% python3 -q
>>> import numpy as np
>>> np.set_printoptions(precision=2, suppress=True, linewidth=200, legacy="1.25")
>>> J = np.array([[0.5, -0.3, -0.9, 0.0],
...     [-0.8, 1.3, 2.6, 1.0],
...     [-0.3, -0.4, -0.7, -0.7],
...     [-0.9, 0.3, -0.3, -0.5],
...     [-1.5, -1.4, 1.2, -0.4]])
>>> J[:, 3] *= 20
>>> J
array([[  0.5,  -0.3,  -0.9,   0. ],
       [ -0.8,   1.3,   2.6,  20. ],
       [ -0.3,  -0.4,  -0.7, -14. ],
       [ -0.9,   0.3,  -0.3, -10. ],
       [ -1.5,  -1.4,   1.2,  -8. ]])
>>> # column 3 dominates
>>> J.mean(axis=0)
array([-0.6 , -0.1 ,  0.38, -2.4 ])
>>> J.shape
(5, 4)
>>> print(np.abs(J).max())
20.0
>>> np.linalg.rank(J)
Traceback (most recent call last):
  File "<python-input-9>", line 1, in <module>
    np.linalg.rank(J)
    ^^^^^^^^^^^^^^
AttributeError: module 'numpy.linalg' has no attribute 'rank'
>>> J - J[0]
array([[  0. ,   0. ,   0. ,   0. ],
       [ -1.3,   1.6,   3.5,  20. ],
       [ -0.8,  -0.1,   0.2, -14. ],
       [ -1.4,   0.6,   0.6, -10. ],
       [ -2. ,  -1.1,   2.1,  -8. ]])
>>> Y = np.c_[J[:, :3] @ np.array([[2, -2, -2], [1, -2, 0], [-2, 1, -2]]), np.array([8, 0, 2, 5, 8])]
>>> Y
array([[ 2.5, -1.3,  0.8,  8. ],
       [-5.5,  1.6, -3.6,  0. ],
       [ 0.4,  0.7,  2. ,  2. ],
       [-0.9,  0.9,  2.4,  5. ],
       [-6.8,  7. ,  0.6,  8. ]])
>>> np.round(np.linalg.lstsq(J, Y[:, 0])[0], 2) + 0
array([ 2.,  1., -2.,  0.])
>>> np.linalg.norm(np.linalg.qr(J)[0].T @ Y, axis=0) ** 2 / ((Y ** 2).sum(axis=0) + 1e-12)
array([1.  , 1.  , 1.  , 0.85])
>>> F = np.load("x.npy")
>>> F
array([[ -8.47,  -5.45,  17.28],
       [-10.12,   4.63, -16.62],
       [-14.77,  -3.13,  13.12],
       [ -0.88,   3.58,  19.66],
       [  3.39, -11.15,  16.26],
       [  2.96, -17.85,   8.52],
       [ 11.15,  16.45,   2.25],
       [ 16.37,  -7.14,   9.01],
       [  2.82,  19.15,  -5.01],
       [-11.92,  15.86,  -2.48],
       [ -8.94,  -9.28, -15.29],
       [-19.3 ,  -3.57,   3.85],
       [ 12.37,  15.64,  -1.57],
       [ -9.4 , -17.59,   1.5 ],
       [  9.38, -17.58,   1.69],
       [-12.7 , -10.  , -11.79],
       [  8.1 ,   3.29, -17.99],
       [ 13.75,  14.38,   2.08]])
>>> Y = np.array([[1, 3], [1, 5], [2, 3], [2, 5]])
>>> np.einsum("ij,ij->i", J, J)
array([  1.15, 409.09, 196.74, 100.99,  69.65])
>>> np.linalg.matrix_rank(np.vstack([J, Y.T]))
4
>>> Y.T @ J.T
array([[ -1.6,  45.7, -30.1, -21.2, -16.5],
       [ -2.7, 111.9, -75. , -52.1, -47.9]])
>>> np.linalg.matrix_rank(J @ Y)
2
>>> vec = np.array([1, 1, 1, 2])
>>> y = J @ vec
>>> print(np.linalg.solve(J.T @ J, J.T @ y))
[1. 1. 1. 2.]
>>> y
array([ -0.7,  43.1, -29.4, -20.9, -17.7])
>>> rng = np.random.default_rng(187786)
>>> y = y + 0.05 * rng.normal(size=5)
>>> print(y)
[ -0.6   43.15 -29.46 -20.9  -17.68]
>>> c, *_ = np.linalg.lstsq(J, y)
>>> np.round(np.linalg.norm(y - J @ c), 2)
0.04
>>> print(c)
[0.78 0.93 0.81 2.02]
>>> [round(float(np.linalg.norm(np.linalg.solve(J.T @ J + lam * np.eye(4), J.T @ y))), 2) for lam in (0, 1, 10, 100)]
[2.5, 2.18, 2.11, 1.88]
